$ python3 -q
>>> import numpy as np
>>> np.set_printoptions(precision=3, suppress=True, linewidth=100, floatmode="fixed")
>>> M = np.load("m.npy")
>>> M
array([[0, 1, 1],
       [1, 0, 1],
       [1, 1, 0]])
>>> rng = np.random.default_rng(536290)
>>> z = rng.permutation(3)
>>> M2 = M[:, z] * rng.choice([-1, 1], 3)
>>> M2
array([[ 1,  0,  1],
       [ 0, -1,  1],
       [ 1, -1,  0]])
>>> U, _, vt = np.linalg.svd(M.T @ M2)
>>> np.round(np.linalg.lstsq(M, M2)[0], 3) + 0
array([[ 0.000, -1.000,  0.000],
       [ 1.000,  0.000,  0.000],
       [ 0.000,  0.000,  1.000]])
>>> ev, vecs = np.linalg.eigh(M)
>>> x = np.array([-1, 0, -8])
>>> x @ M @ x
np.int64(16)
>>> np.sort(np.abs(np.fft.fft(M[0]))), np.sort(np.linalg.svd(M, compute_uv=False))
(array([1.000, 1.000, 2.000]), array([1.000, 1.000, 2.000]))
>>> (M @ M)[0]
array([2, 1, 1])
>>> M @ np.ones(3)
array([2.000, 2.000, 2.000])
>>> M @ (-1.0) ** np.arange(3)
array([0.000, 2.000, 0.000])
>>> np.allclose(M @ M.T, M.T @ M)
True
>>> blk = np.stack([M, 2 * M, M[::-1]])
>>> np.linalg.matrix_rank(blk)
array([3, 3, 3])
>>> np.linalg.det(blk)
array([ 2.000, 16.000, -2.000])
>>> np.linalg.norm(blk, axis=(1, 2))
array([2.449, 4.899, 2.449])
>>> blk.shape
(3, 3, 3)
>>> arr = np.load("run10.npy")
>>> arr
array([[ 1,  0,  0],
       [-1,  1,  0],
       [ 1, -1,  1]])
>>> # triangular, det is the product of the diagonal
>>> O, Rm = np.linalg.qr(arr)
>>> np.round(np.trace(O @ O.T), 3)
np.float64(3.0)
>>> np.round(O @ Rm, 3) + 0
array([[ 1.000,  0.000,  0.000],
       [-1.000,  1.000,  0.000],
       [ 1.000, -1.000,  1.000]])
>>> z = rng.permutation(3)
>>> M2 = arr[:, z] * rng.choice([-1, 1], 3)
>>> M2
array([[ 0, -1,  0],
       [ 0,  1, -1],
       [-1, -1,  1]])
>>> U, _, vt = np.linalg.svd(arr.T @ M2)
>>> np.round(U @ vt, 3) + 0
array([[ 0.000, -1.000,  0.000],
       [ 0.000,  0.000, -1.000],
       [-1.000,  0.000,  0.000]])
>>> z
array([2, 0, 1])
>>> np.round(np.linalg.lstsq(arr, M2)[0], 3) + 0
array([[ 0.000, -1.000,  0.000],
       [ 0.000,  0.000, -1.000],
       [-1.000,  0.000,  0.000]])
>>> J = np.load("case13.npy")
>>> J
array([[2, 2, 0],
       [0, 2, 2],
       [2, 0, 2]])
>>> J @ (-1.0) ** np.arange(3)
array([0.000, 0.000, 4.000])
>>> (J @ J)[0]
array([4, 8, 4])
>>> np.allclose(J @ J.T, J.T @ J)
True
>>> M2 = np.linalg.invert(J)
Traceback (most recent call last):
  File "<python-input-41>", line 1, in <module>
    M2 = np.linalg.invert(J)
         ^^^^^^^^^^^^^^^^
AttributeError: module 'numpy.linalg' has no attribute 'invert'
>>> M2 = np.linalg.inv(J)
>>> M2
array([[ 0.250, -0.250,  0.250],
       [ 0.250,  0.250, -0.250],
       [-0.250,  0.250,  0.250]])
>>> M2 = J / np.linalg.norm(J, axis=1, keepdims=True)
>>> gram = M2 @ M2.T
>>> np.round(np.degrees(np.arccos(np.clip(gram[2, 1], -1, 1))), 3)
np.float64(60.0)
>>> gram
array([[1.000, 0.500, 0.500],
       [0.500, 1.000, 0.500],
       [0.500, 0.500, 1.000]])
>>> mat = np.load("test7.npy")
>>> mat
array([[3, 0, 0, 3],
       [1, 1, 0, 2],
       [3, 0, 0, 3]])
>>> # null space of dimension 2
>>> np.argsort(-np.linalg.norm(mat, axis=0).round(6), kind="stable")[:3]
array([3, 0, 1])
>>> np.linalg.matrix_rank(mat, rtol=0.1)
np.int64(2)
